>>> import numpy as np
>>> from numpy import linalg as LA
>>> np.set_printoptions(suppress=True, linewidth=200)
>>> feats = np.array([[69, -4, -6], [-1, -52, -9], [-5, 9, -49]])
>>> q = feats.astype(float).copy()
>>> for j in range(3):
...     q[:, j] -= q[:, :j] @ (q[:, :j].T @ q[:, j])
...     q[:, j] /= LA.norm(q[:, j])
... 
>>> np.round(q.T @ q, 2) + 0
array([[1., 0., 0.],
       [0., 1., 0.],
       [0., 0., 1.]])
>>> hat = np.triu(np.array([[2, -2, -2], [-2, 3, -3], [4, 5, -3]]), 1) + np.eye(3)
>>> B = hat @ feats @ LA.inv(hat)
>>> print(np.round(np.poly(B), 2))
[      1.      32.   -4374. -183031.]
>>> np.trace(B), np.trace(feats)
(np.float64(-32.0), np.int64(-32))
>>> print(LA.matrix_rank(B))
3
>>> print(np.einsum("ij,ji->", feats, feats))
9772
>>> round(float(LA.det(feats[::-1])), 2)
-183031.0
>>> round(LA.det(feats.T), 2)
np.float64(183031.0)
>>> r0 = np.array([3, -7, -8, 0]) + 0.5
>>> m1 = np.outer(r0, r0) / (r0 @ r0)
>>> print(m1.round(2) + 0)
[[ 0.11 -0.2  -0.24  0.02]
 [-0.2   0.38  0.44 -0.03]
 [-0.24  0.44  0.51 -0.03]
 [ 0.02 -0.03 -0.03  0.  ]]
>>> r0 = np.array([0, 0])
>>> print(np.convolve(m1[2], r0))
[0. 0. 0. 0. 0.]
>>> np.round(np.correlate(m1[2], m1[3], "full"), 2) + 0
array([ 0.  ,  0.01, -0.01, -0.03, -0.01,  0.01,  0.  ])
>>> np.cross(m1[2, :3], m1[3, :3])
array([0., 0., 0.])
>>> U, sv, VT = LA.svd(m1)
>>> print(np.argmax(sv[:-1] / (sv[1:] + 1e-6)) + 1)
1
>>> print(sv.round(2) + 0)
[1. 0. 0. 0.]
>>> B = U[:, :1] @ np.diag(sv[:1]) @ VT[:1]
>>> print(B.round(2) + 0)
[[ 0.11 -0.2  -0.24  0.02]
 [-0.2   0.38  0.44 -0.03]
 [-0.24  0.44  0.51 -0.03]
 [ 0.02 -0.03 -0.03  0.  ]]
>>> round(float(LA.norm(m1 - B, 2)), 2), np.round(sv[1], 2)
(0.0, np.float64(0.0))
>>> np.round(LA.norm(m1 - B) / LA.norm(m1), 2)
np.float64(0.0)
>>> LA.matrix_rank(B)
np.int64(1)
>>> LA.matrix_rank(m1, rtol=0.05)
np.int64(1)
>>> round(np.abs(m1 - B).max(), 2)
np.float64(0.0)
>>> t3 = np.stack([m1, -3 * m1, m1[::-1]])
>>> t3.shape
(3, 4, 4)
>>> LA.matrix_rank(t3.reshape(3, -1))
np.int64(2)
>>> print(np.round(np.einsum("bij,cij->bc", t3, t3), 2))
[[ 1.   -3.    0.91]
 [-3.    9.   -2.73]
 [ 0.91 -2.73  1.  ]]
>>> M = np.load("arr.npy")
>>> M
array([[-1,  0, -1],
       [ 0,  0,  0],
       [-1,  0, -1],
       [-1,  0, -1],
       [ 2,  3, -2],
       [ 0,  0,  0],
       [ 0,  0,  0],
       [-1,  0, -1],
       [ 0,  0,  0],
       [ 0,  0,  0],
       [ 0,  0,  0],
       [ 0,  0,  0],
       [ 2,  3, -2],
       [ 2,  3, -2],
       [ 0,  3, -2],
       [ 1,  3, -1],
       [ 0,  0,  0],
       [ 0,  0,  0],
       [-1,  0, -1],
       [ 1,  3, -3]])
>>> Xc = M - M.mean(axis=0)
>>> vecs = LA.svd(Xc)[2][:2]
>>> B = Xc - Xc @ vecs.T @ vecs
>>> np.round(B.std(axis=0), 2)
array([0.14, 0.18, 0.17])
>>> Xc = M - M.mean(axis=0)
>>> U, sv, VT = LA.svd(Xc, full_matrices=False)
>>> np.round(sv ** 2 / (sv ** 2).sum(), 2)
array([0.85, 0.13, 0.02])
>>> np.round(Xc.mean(axis=0), 2) + 0
array([0., 0., 0.])
>>> np.round(np.abs(VT[-1]), 2)
array([0.5 , 0.63, 0.59])
>>> print(np.abs(VT[0]).argmax())
1
>>> gram = np.cov(M, rowvar=False)
>>> np.round(np.polyfit(M[:, 2], M[:, 0], 1), 2)
array([-0.51, -0.28])
>>> np.argsort(-M.std(axis=0).round(6), kind="stable")
array([1, 0, 2])
>>> np.round(M.std(axis=0), 2)
array([0.96, 1.37, 0.91])
>>> print(round(float(np.corrcoef(M[:, 2], M[:, 0])[0, 1]), 2))
-0.48
>>> np.median(M, axis=0)
array([ 0.,  0., -1.])
>>> gram.round(2)
array([[ 0.98,  1.12, -0.44],
       [ 1.12,  1.99, -1.09],
       [-0.44, -1.09,  0.87]])
>>> d = LA.norm(M[:, None] - M[None], axis=-1)
>>> print((d + 1e9 * np.eye(20)).round(6).argmin(axis=1))
[ 2  5  0  0 12  1  1  0  1  1  1  1  4  4 15  4  1  1  0  4]
>>> d[:5, :5].round(2)
array([[0.  , 1.41, 0.  , 0.  , 4.36],
       [1.41, 0.  , 1.41, 1.41, 4.12],
       [0.  , 1.41, 0.  , 0.  , 4.36],
       [0.  , 1.41, 0.  , 0.  , 4.36],
       [4.36, 4.12, 4.36, 4.36, 0.  ]])
>>> print(d[18].round(6).argsort(kind="stable")[:4])
[0 2 3 7]
>>> np.unravel_index(d.round(6).argmax(), d.shape)
(np.int64(0), np.int64(4))
>>> d[18].round(2)
array([0.  , 1.41, 0.  , 0.  , 4.36, 1.41, 1.41, 0.  , 1.41, 1.41, 1.41, 1.41, 4.36, 4.36, 3.32, 3.61, 1.41, 1.41, 0.  , 4.12])
>>> LA.matrix_rank(d ** 2)
np.int64(4)
>>> rng = np.random.default_rng(423364)
>>> B = M + rng.integers(-2, 3, (20, 2)) @ rng.integers(-2, 3, (2, 3))
>>> B
array([[ 1,  8,  1],
       [ 0,  6,  2],
       [ 4,  2, -2],
       [-3, -8, -3],
       [ 2,  3, -2],
       [-1,  2,  1],
       [ 4,  4,  0],
       [ 5,  0, -3],
       [-2, -8, -2],
       [ 3,  6,  1],
       [ 4,  4,  0],
       [-3, -6, -1],
       [ 0, -5, -4],
       [ 5,  3, -3],
       [ 2, -1, -4],
       [ 5,  1, -3],
       [ 3,  6,  1],
       [-1,  2,  1],
       [-1,  6,  1],
       [-4,  1, -2]])
>>> B - M
array([[ 2,  8,  2],
       [ 0,  6,  2],
       [ 5,  2, -1],
       [-2, -8, -2],
       [ 0,  0,  0],
       [-1,  2,  1],
       [ 4,  4,  0],
       [ 6,  0, -2],
       [-2, -8, -2],
       [ 3,  6,  1],
       [ 4,  4,  0],
       [-3, -6, -1],
       [-2, -8, -2],
       [ 3,  0, -1],
       [ 2, -4, -2],
       [ 4, -2, -2],
       [ 3,  6,  1],
       [-1,  2,  1],
       [ 0,  6,  2],
       [-5, -2,  1]])
>>> print(np.round(LA.svd(B - M, compute_uv=False), 2) + 0)
[24.18 12.46  0.  ]
>>> print(np.abs(B - M).sum(axis=1))
[12  8  8 12  0  4  8  8 12 10  8 10 12  4  8  8 10  4  8  8]
>>> K = np.load("test19.npy")
>>> K.round(2)
array([[ 0.5 , -0.87],
       [ 0.87,  0.5 ]])
>>> vec = np.array([1, 1])
>>> print(np.round(LA.det(K), 2))
1.0
>>> print([p for p in range(1, 25) if np.allclose(LA.matrix_power(K, p), np.eye(2))])
[6, 12, 18, 24]
>>> labels = rng.permutation(2)
>>> B = K[:, labels] * rng.choice([-1, 1], 2)
>>> B.round(2)
array([[ 0.87, -0.5 ],
       [-0.5 , -0.87]])
>>> U, _, VT = LA.svd(K.T @ B)
>>> labels
array([1, 0])
>>> U @ VT
array([[ 0., -1.],
       [-1.,  0.]])
>>> print(np.round(LA.lstsq(K, B)[0], 2))
[[ 0. -1.]
 [-1.  0.]]
